$ ipython --no-banner

In [1]: import numpy as np

In [2]: np.set_printoptions(precision=1, suppress=True, linewidth=120, sign=" ")

In [3]: W0 = np.array([[23.0, -13.8, 7.9, -9.2, 5.2, 8.0, 14.0, 8.1],
   ...:     [31.9, -14.1, 14.3, -11.9, 2.1, 1.9, 12.1, 6.1],
   ...:     [36.1, -3.1, -12.1, -14.8, 32.8, 20.9, 9.1, 24.0],
   ...:     [31.0, -9.0, -6.8, -12.9, 26.0, 21.1, 14.2, 21.2],
   ...:     [28.0, 12.0, 2.0, -10.1, 8.1, -11.8, -14.1, 2.0]])

In [4]: np.linalg.norm(W0, axis=1)
Out[4]: array([ 34.9,  41.9,  62. ,  55. ,  38. ])

In [5]: other = np.array([[3, 3],
   ...:     [-3, 3],
   ...:     [2, -3],
   ...:     [2, -2],
   ...:     [2, -2],
   ...:     [-3, 3],
   ...:     [1, 3],
   ...:     [-2, -2]])

In [6]: np.linalg.matrix_rank(W0 @ other)
Out[6]: np.int64(2)

In [7]: np.linalg.matrix_rank(np.vstack([W0, other.T]))
Out[7]: np.int64(7)

In [8]: np.vstack([W0, other.T]).shape
Out[8]: (7, 8)

In [9]: np.einsum("ik,kj->ij", W0, other)
Out[9]: 
array([[  92. ,   61.7],
       [ 141.2,   59.9],
       [  27.8,  141.3],
       [  41.1,  123.7],
       [  65.3,   36.3]])

In [10]: print(np.einsum("ik,kj->ji", W0, other))
[[  92.   141.2   27.8   41.1   65.3]
 [  61.7   59.9  141.3  123.7   36.3]]

In [11]: other @ W0
---------------------------------------------------------------------------
ValueError                                Traceback (most recent call last)
Cell In[11], line 1
----> 1 other @ W0

ValueError: matmul: Input operand 1 has a mismatch in its core dimension 0, with gufunc signature (n?,k),(k,m?)->(n?,m?) (size 5 is different from 2)

In [12]: np.linalg.cond(W0) > 100
Out[12]: np.True_

In [13]: print(round(np.linalg.norm(W0, 2) / np.linalg.norm(W0), 1))
0.9

In [14]: arr = np.load("mat.npy")

In [15]: arr
Out[15]: 
array([[  0.3,  -0.8,  -0.3,   1.8,  22. ,  -0.6],
       [  0.9,  -0.2,   1.1,  -0.9, -32. ,  -1.6],
       [  0.7,  -0.3,   0.7,  -1. ,  12. ,   1.3],
       [  0.7,   0.8,  -0.5,   0.6, -16. ,   1.4],
       [  0.3,  -0.9,   1. ,  -1.5,  28. ,  -1.7],
       [  0.1,  -0.7,  -0.2,  -1.3,  18. ,   1. ],
       [  1.7,   0.3,  -1.5,   0.8,  30. ,   1.7],
       [ -0.5,  -1.4,   0.9,   0.6,  48. ,  -0.4]])

In [16]: Q, vecs = np.linalg.qr(arr[:, :1])[0], np.linalg.qr(arr[:, 1:])[0]

In [17]: s = np.linalg.svd(Q.T @ vecs, compute_uv=False)

In [18]: (s > 0.9).sum()
Out[18]: np.int64(0)

In [19]: U, s, vt = np.linalg.svd(arr)

In [20]: s
Out[20]: array([ 78.9,   4.6,   3.1,   2. ,   1.3,   0.7])

In [21]: other = U[:, :1] @ np.diag(s[:1]) @ vt[:1]

In [22]: np.linalg.matrix_rank(other)
Out[22]: np.int64(1)

In [23]: print(round(np.linalg.norm(arr - other, 2), 1), round(float(s[1]), 1))
4.6 4.6

In [24]: other.round(1) + 0
Out[24]: 
array([[  0. ,  -0.4,   0. ,   0.1,  22. ,   0.1],
       [ -0.1,   0.6,   0. ,  -0.2, -32. ,  -0.2],
       [  0. ,  -0.2,   0. ,   0.1,  12. ,   0.1],
       [  0. ,   0.3,   0. ,  -0.1, -16. ,  -0.1],
       [  0.1,  -0.6,   0. ,   0.2,  28. ,   0.2],
       [  0. ,  -0.4,   0. ,   0.1,  18. ,   0.1],
       [  0.1,  -0.6,   0. ,   0.2,  30. ,   0.2],
       [  0.1,  -1. ,   0. ,   0.3,  48. ,   0.3]])

In [25]: round(float(np.abs(arr - other).max()), 1)
Out[25]: 1.9
